In [1]: import numpy as np

In [2]: from numpy import linalg as LA

In [3]: np.set_printoptions(precision=2, suppress=True, linewidth=200)

In [4]: def rnd(a):
   ...:     return np.round(a, 2) + 0
   ...: 

In [5]: Y = np.array([[1, -6, 0, -2, -9, -3, 1, -3, 3, 6],
   ...:     [5, 6, -8, 7, -2, -4, 5, -5, -4, 8],
   ...:     [5, 6, -5, 7, -3, 8, 9, 9, -8, 9],
   ...:     [-1, -2, -2, -9, 0, 7, 8, 0, -2, 0],
   ...:     [7, 5, -1, 5, -6, -2, 1, -7, 4, 9],
   ...:     [3, -2, 2, 3, 6, -6, 0, -7, -4, -9],
   ...:     [4, -6, 7, -1, -8, -4, -9, 6, 7, 0],
   ...:     [5, -8, -6, 8, -9, 4, 9, -1, -5, 0],
   ...:     [-7, -1, -5, -5, -5, -4, 1, -6, -7, -8],
   ...:     [5, -2, 7, -8, -1, -5, 2, 2, 4, 4]])

In [6]: m1 = np.triu(Y)

In [7]: m1
Out[7]: 
array([[ 1, -6,  0, -2, -9, -3,  1, -3,  3,  6],
       [ 0,  6, -8,  7, -2, -4,  5, -5, -4,  8],
       [ 0,  0, -5,  7, -3,  8,  9,  9, -8,  9],
       [ 0,  0,  0, -9,  0,  7,  8,  0, -2,  0],
       [ 0,  0,  0,  0, -6, -2,  1, -7,  4,  9],
       [ 0,  0,  0,  0,  0, -6,  0, -7, -4, -9],
       [ 0,  0,  0,  0,  0,  0, -9,  6,  7,  0],
       [ 0,  0,  0,  0,  0,  0,  0, -1, -5,  0],
       [ 0,  0,  0,  0,  0,  0,  0,  0, -7, -8],
       [ 0,  0,  0,  0,  0,  0,  0,  0,  0,  4]])

In [8]: O, evecs = LA.qr(m1[:, :7])[0], LA.qr(m1[:, 7:])[0]

In [9]: sig = LA.svd(O.T @ evecs, compute_uv=False)

In [10]: rnd(LA.norm(O @ O.T - evecs @ evecs.T, 2))
Out[10]: np.float64(1.0)

In [11]: rnd(sig)
Out[11]: array([1.  , 0.96, 0.79])

In [12]: r0 = np.array([-1, -1, 1])

In [13]: np.array([np.convolve(row, r0, "same") for row in m1])
Out[13]: 
array([[  5,   7,  -4,  11,  10,  -7,  -1,   1, -12,  -3],
       [ -6,   2,   7, -13,  13,  -3,  -4,  14,  -9, -12],
       [  0,   5,  -2,  -9,   2, -20, -10,   8,   8, -17],
       [  0,   0,   9,   9, -16, -15,  -1,  10,   2,  -2],
       [  0,   0,   0,   6,   8,  -5,   4,   4, -20,  -5],
       [  0,   0,   0,   0,   6,   6,   1,  11,   6,   5],
       [  0,   0,   0,   0,   0,   9,   3, -22,  -1,   7],
       [  0,   0,   0,   0,   0,   0,   1,   6,   4,  -5],
       [  0,   0,   0,   0,   0,   0,   0,   7,  15,   1],
       [  0,   0,   0,   0,   0,   0,   0,   0,  -4,  -4]])

In [14]: arr = np.load("case2.npy")

In [15]: arr
Out[15]: 
array([[4., 1., 0., 0., 0., 0., 0., 0., 0., 0., 0., 0., 0., 0., 0.],
       [0., 4., 1., 0., 0., 0., 0., 0., 0., 0., 0., 0., 0., 0., 0.],
       [0., 0., 4., 1., 0., 0., 0., 0., 0., 0., 0., 0., 0., 0., 0.],
       [0., 0., 0., 4., 1., 0., 0., 0., 0., 0., 0., 0., 0., 0., 0.],
       [0., 0., 0., 0., 4., 1., 0., 0., 0., 0., 0., 0., 0., 0., 0.],
       [0., 0., 0., 0., 0., 4., 1., 0., 0., 0., 0., 0., 0., 0., 0.],
       [0., 0., 0., 0., 0., 0., 4., 1., 0., 0., 0., 0., 0., 0., 0.],
       [0., 0., 0., 0., 0., 0., 0., 4., 1., 0., 0., 0., 0., 0., 0.],
       [0., 0., 0., 0., 0., 0., 0., 0., 4., 1., 0., 0., 0., 0., 0.],
       [0., 0., 0., 0., 0., 0., 0., 0., 0., 4., 1., 0., 0., 0., 0.],
       [0., 0., 0., 0., 0., 0., 0., 0., 0., 0., 4., 1., 0., 0., 0.],
       [0., 0., 0., 0., 0., 0., 0., 0., 0., 0., 0., 4., 1., 0., 0.],
       [0., 0., 0., 0., 0., 0., 0., 0., 0., 0., 0., 0., 4., 1., 0.],
       [0., 0., 0., 0., 0., 0., 0., 0., 0., 0., 0., 0., 0., 4., 1.],
       [0., 0., 0., 0., 0., 0., 0., 0., 0., 0., 0., 0., 0., 0., 4.]])

In [16]: Y = LA.inv(arr)

In [17]: rnd(LA.cond(arr))
Out[17]: np.float64(1.65)

In [18]: np.allclose(Y, arr.T)
Out[18]: False

In [19]: rng = np.random.default_rng(67)

In [20]: idx = rng.permutation(15)

In [21]: idx
Out[21]: array([ 2,  9,  5, 10,  6, 11, 13, 14,  3,  7, 12,  0,  4,  1,  8])

In [22]: Y = arr[idx][:, idx]

In [23]: np.allclose(Y, arr)
Out[23]: False

In [24]: np.trace(Y)
Out[24]: np.float64(60.0)

In [25]: rnd(np.sort(np.abs(LA.eigvals(Y))))
Out[25]: array([4., 4., 4., 4., 4., 4., 4., 4., 4., 4., 4., 4., 4., 4., 4.])

In [26]: np.diag(Y)
Out[26]: array([4., 4., 4., 4., 4., 4., 4., 4., 4., 4., 4., 4., 4., 4., 4.])

In [27]: O, r_ = LA.qr(arr)

In [28]: np.trace(O @ O.T)
Out[28]: np.float64(15.0)

In [29]: abs(r_[0, 0]), rnd(LA.norm(arr[:, 0]))
Out[29]: (np.float64(4.0), np.float64(4.0))

In [30]: idx = rng.permutation(15)

In [31]: Y = arr[:, idx] * rng.choice([-1, 1], 15)

In [32]: Y
Out[32]: 
array([[ 0., -0., -0., -0., -4.,  1.,  0., -0.,  0., -0.,  0.,  0., -0., -0.,  0.],
       [ 0., -0., -0., -1., -0.,  4.,  0., -0.,  0., -0.,  0.,  0., -0., -0.,  0.],
       [ 0., -0., -0., -4., -0.,  0.,  1., -0.,  0., -0.,  0.,  0., -0., -0.,  0.],
       [ 0., -0., -0., -0., -0.,  0.,  4., -0.,  0., -0.,  0.,  0., -0., -1.,  0.],
       [ 0., -1., -0., -0., -0.,  0.,  0., -0.,  0., -0.,  0.,  0., -0., -4.,  0.],
       [ 0., -4., -0., -0., -0.,  0.,  0., -0.,  1., -0.,  0.,  0., -0., -0.,  0.],
       [ 0., -0., -0., -0., -0.,  0.,  0., -0.,  4., -0.,  0.,  1., -0., -0.,  0.],
       [ 0., -0., -0., -0., -0.,  0.,  0., -0.,  0., -0.,  1.,  4., -0., -0.,  0.],
       [ 0., -0., -0., -0., -0.,  0.,  0., -1.,  0., -0.,  4.,  0., -0., -0.,  0.],
       [ 0., -0., -1., -0., -0.,  0.,  0., -4.,  0., -0.,  0.,  0., -0., -0.,  0.],
       [ 0., -0., -4., -0., -0.,  0.,  0., -0.,  0., -0.,  0.,  0., -0., -0.,  1.],
       [ 0., -0., -0., -0., -0.,  0.,  0., -0.,  0., -0.,  0.,  0., -1., -0.,  4.],
       [ 0., -0., -0., -0., -0.,  0.,  0., -0.,  0., -1.,  0.,  0., -4., -0.,  0.],
       [ 1., -0., -0., -0., -0.,  0.,  0., -0.,  0., -4.,  0.,  0., -0., -0.,  0.],
       [ 4., -0., -0., -0., -0.,  0.,  0., -0.,  0., -0.,  0.,  0., -0., -0.,  0.]])

In [33]: U, _, Vh = LA.svd(arr.T @ Y)

In [34]: idx
Out[34]: array([14,  5, 10,  2,  0,  1,  3,  9,  6, 13,  8,  7, 12,  4, 11])

In [35]: X = np.load("sample14.npy")

In [36]: X
Out[36]: 
array([[0, 0, 0, 0, 3, 0, 1],
       [1, 0, 0, 0, 0, 3, 0],
       [0, 1, 0, 0, 0, 0, 3],
       [3, 0, 1, 0, 0, 0, 0],
       [0, 3, 0, 1, 0, 0, 0],
       [0, 0, 3, 0, 1, 0, 0],
       [0, 0, 0, 3, 0, 1, 0]])

In [37]: X @ (-1.0) ** np.arange(7)
Out[37]: array([ 4., -2.,  2.,  4., -4.,  4., -4.])

In [38]: rnd(np.sort(np.abs(np.fft.fft(X[0])))), rnd(np.sort(LA.svd(X, compute_uv=False)))
Out[38]: 
(array([2.14, 2.14, 2.94, 2.94, 3.71, 3.71, 4.  ]),
 array([2.14, 2.14, 2.94, 2.94, 3.71, 3.71, 4.  ]))

In [39]: (X @ X)[0]
Out[39]: array([0, 9, 0, 6, 0, 1, 0])

In [40]: rnd(np.sort(np.abs(LA.eigvals(X))))
Out[40]: array([2.14, 2.14, 2.94, 2.94, 3.71, 3.71, 4.  ])

In [41]: (X + X.T) / 2
Out[41]: 
array([[0. , 0.5, 0. , 1.5, 1.5, 0. , 0.5],
       [0.5, 0. , 0.5, 0. , 1.5, 1.5, 0. ],
       [0. , 0.5, 0. , 0.5, 0. , 1.5, 1.5],
       [1.5, 0. , 0.5, 0. , 0.5, 0. , 1.5],
       [1.5, 1.5, 0. , 0.5, 0. , 0.5, 0. ],
       [0. , 1.5, 1.5, 0. , 0.5, 0. , 0.5],
       [0.5, 0. , 1.5, 1.5, 0. , 0.5, 0. ]])

In [42]: LA.matrix_power(X, 2)
Out[42]: 
array([[0, 9, 0, 6, 0, 1, 0],
       [0, 0, 9, 0, 6, 0, 1],
       [1, 0, 0, 9, 0, 6, 0],
       [0, 1, 0, 0, 9, 0, 6],
       [6, 0, 1, 0, 0, 9, 0],
       [0, 6, 0, 1, 0, 0, 9],
       [9, 0, 6, 0, 1, 0, 0]])

In [43]: t3 = np.stack([X, -1 * X, X[::-1]])

In [44]: t3.shape
Out[44]: (3, 7, 7)

In [45]: LA.matrix_rank(t3)
Out[45]: array([7, 7, 7])

In [46]: feats = np.tril(np.array([[3, 2, 3, 1, 0, 0, 1, 0, 2, 0, 1, 2],
    ...:     [3, 0, 1, 2, 1, 1, 0, 3, 0, 3, 0, 0],
    ...:     [2, 3, 1, 0, 0, 3, 3, 3, 1, 1, 1, 0],
    ...:     [2, 0, 0, 1, 2, 0, 0, 3, 1, 1, 3, 1],
    ...:     [1, 0, 0, 2, 0, 3, 1, 2, 0, 0, 2, 0],
    ...:     [0, 3, 0, 2, 0, 0, 0, 3, 1, 3, 2, 2],
    ...:     [2, 2, 0, 3, 2, 1, 1, 3, 0, 2, 0, 0],
    ...:     [3, 1, 0, 2, 0, 2, 2, 0, 2, 1, 0, 1],
    ...:     [3, 0, 0, 2, 0, 3, 3, 0, 3, 3, 0, 1],
    ...:     [0, 2, 2, 0, 2, 3, 2, 1, 0, 0, 0, 0],
    ...:     [1, 1, 0, 1, 1, 1, 3, 2, 0, 3, 3, 0],
    ...:     [1, 3, 1, 0, 2, 0, 2, 0, 0, 0, 3, 2]]), -1) + np.eye(12, dtype=int)

In [47]: feats
Out[47]: 
array([[1, 0, 0, 0, 0, 0, 0, 0, 0, 0, 0, 0],
       [3, 1, 0, 0, 0, 0, 0, 0, 0, 0, 0, 0],
       [2, 3, 1, 0, 0, 0, 0, 0, 0, 0, 0, 0],
       [2, 0, 0, 1, 0, 0, 0, 0, 0, 0, 0, 0],
       [1, 0, 0, 2, 1, 0, 0, 0, 0, 0, 0, 0],
       [0, 3, 0, 2, 0, 1, 0, 0, 0, 0, 0, 0],
       [2, 2, 0, 3, 2, 1, 1, 0, 0, 0, 0, 0],
       [3, 1, 0, 2, 0, 2, 2, 1, 0, 0, 0, 0],
       [3, 0, 0, 2, 0, 3, 3, 0, 1, 0, 0, 0],
       [0, 2, 2, 0, 2, 3, 2, 1, 0, 1, 0, 0],
       [1, 1, 0, 1, 1, 1, 3, 2, 0, 3, 1, 0],
       [1, 3, 1, 0, 2, 0, 2, 0, 0, 0, 3, 1]])

In [48]: U, sig, Vh = LA.svd(feats)

In [49]: rnd(sig)
Out[49]: array([10.98,  5.53,  4.92,  3.63,  3.2 ,  2.74,  2.1 ,  0.87,  0.62,  0.46,  0.08,  0.  ])

In [50]: Y = U[:, :11] @ np.diag(sig[:11]) @ Vh[:11]

In [51]: LA.matrix_rank(feats, rtol=0.05)
Out[51]: np.int64(9)

In [52]: LA.matrix_rank(Y)
Out[52]: np.int64(11)

In [53]: rnd(LA.norm(feats - Y, 2)), rnd(sig[11])
Out[53]: (np.float64(0.0), np.float64(0.0))

In [54]: rnd(LA.norm(feats - Y) / LA.norm(feats))
Out[54]: np.float64(0.0)

In [55]: np.allclose(feats @ feats.T, feats.T @ feats)
Out[55]: False

In [56]: LA.matrix_power(feats, 3)
Out[56]: 
array([[  1,   0,   0,   0,   0,   0,   0,   0,   0,   0,   0,   0],
       [  9,   1,   0,   0,   0,   0,   0,   0,   0,   0,   0,   0],
       [ 33,   9,   1,   0,   0,   0,   0,   0,   0,   0,   0,   0],
       [  6,   0,   0,   1,   0,   0,   0,   0,   0,   0,   0,   0],
       [ 15,   0,   0,   6,   1,   0,   0,   0,   0,   0,   0,   0],
       [ 39,   9,   0,   6,   0,   1,   0,   0,   0,   0,   0,   0],
       [ 69,  15,   0,  27,   6,   3,   1,   0,   0,   0,   0,   0],
       [ 96,  39,   0,  48,  12,  12,   6,   1,   0,   0,   0,   0],
       [120,  54,   0,  69,  18,  18,   9,   0,   1,   0,   0,   0],
       [161,  82,   6,  76,  22,  23,  12,   3,   0,   1,   0,   0],
       [195, 143,  18, 146,  59,  67,  45,  15,   0,   9,   1,   0],
       [162,  96,  21, 102,  63,  63,  63,  27,   0,  27,   9,   1]])

In [57]: rnd(np.abs(LA.eigvals(feats)).max())
Out[57]: np.float64(1.0)

In [58]: feats @ feats
Out[58]: 
array([[ 1,  0,  0,  0,  0,  0,  0,  0,  0,  0,  0,  0],
       [ 6,  1,  0,  0,  0,  0,  0,  0,  0,  0,  0,  0],
       [13,  6,  1,  0,  0,  0,  0,  0,  0,  0,  0,  0],
       [ 4,  0,  0,  1,  0,  0,  0,  0,  0,  0,  0,  0],
       [ 6,  0,  0,  4,  1,  0,  0,  0,  0,  0,  0,  0],
       [13,  6,  0,  4,  0,  1,  0,  0,  0,  0,  0,  0],
       [18,  7,  0, 12,  4,  2,  1,  0,  0,  0,  0,  0],
       [17, 12,  0, 14,  4,  6,  4,  1,  0,  0,  0,  0],
       [16, 15,  0, 19,  6,  9,  6,  0,  1,  0,  0,  0],
       [19, 24,  4, 18,  8, 10,  6,  2,  0,  1,  0,  0],
       [20, 19,  6, 19, 14, 18, 16,  7,  0,  6,  1,  0],
       [22, 16,  2, 13, 11,  5, 13,  6,  0,  9,  6,  1]])

In [59]: np.trace(feats)
Out[59]: np.int64(12)

In [60]: (feats + feats.T) / 2
Out[60]: 
array([[1. , 1.5, 1. , 1. , 0.5, 0. , 1. , 1.5, 1.5, 0. , 0.5, 0.5],
       [1.5, 1. , 1.5, 0. , 0. , 1.5, 1. , 0.5, 0. , 1. , 0.5, 1.5],
       [1. , 1.5, 1. , 0. , 0. , 0. , 0. , 0. , 0. , 1. , 0. , 0.5],
       [1. , 0. , 0. , 1. , 1. , 1. , 1.5, 1. , 1. , 0. , 0.5, 0. ],
       [0.5, 0. , 0. , 1. , 1. , 0. , 1. , 0. , 0. , 1. , 0.5, 1. ],
       [0. , 1.5, 0. , 1. , 0. , 1. , 0.5, 1. , 1.5, 1.5, 0.5, 0. ],
       [1. , 1. , 0. , 1.5, 1. , 0.5, 1. , 1. , 1.5, 1. , 1.5, 1. ],
       [1.5, 0.5, 0. , 1. , 0. , 1. , 1. , 1. , 0. , 0.5, 1. , 0. ],
       [1.5, 0. , 0. , 1. , 0. , 1.5, 1.5, 0. , 1. , 0. , 0. , 0. ],
       [0. , 1. , 1. , 0. , 1. , 1.5, 1. , 0.5, 0. , 1. , 1.5, 0. ],
       [0.5, 0.5, 0. , 0.5, 0.5, 0.5, 1.5, 1. , 0. , 1.5, 1. , 1.5],
       [0.5, 1.5, 0.5, 0. , 1. , 0. , 1. , 0. , 0. , 0. , 1.5, 1. ]])

In [61]: rnd(LA.det(feats))
Out[61]: np.float64(1.0)
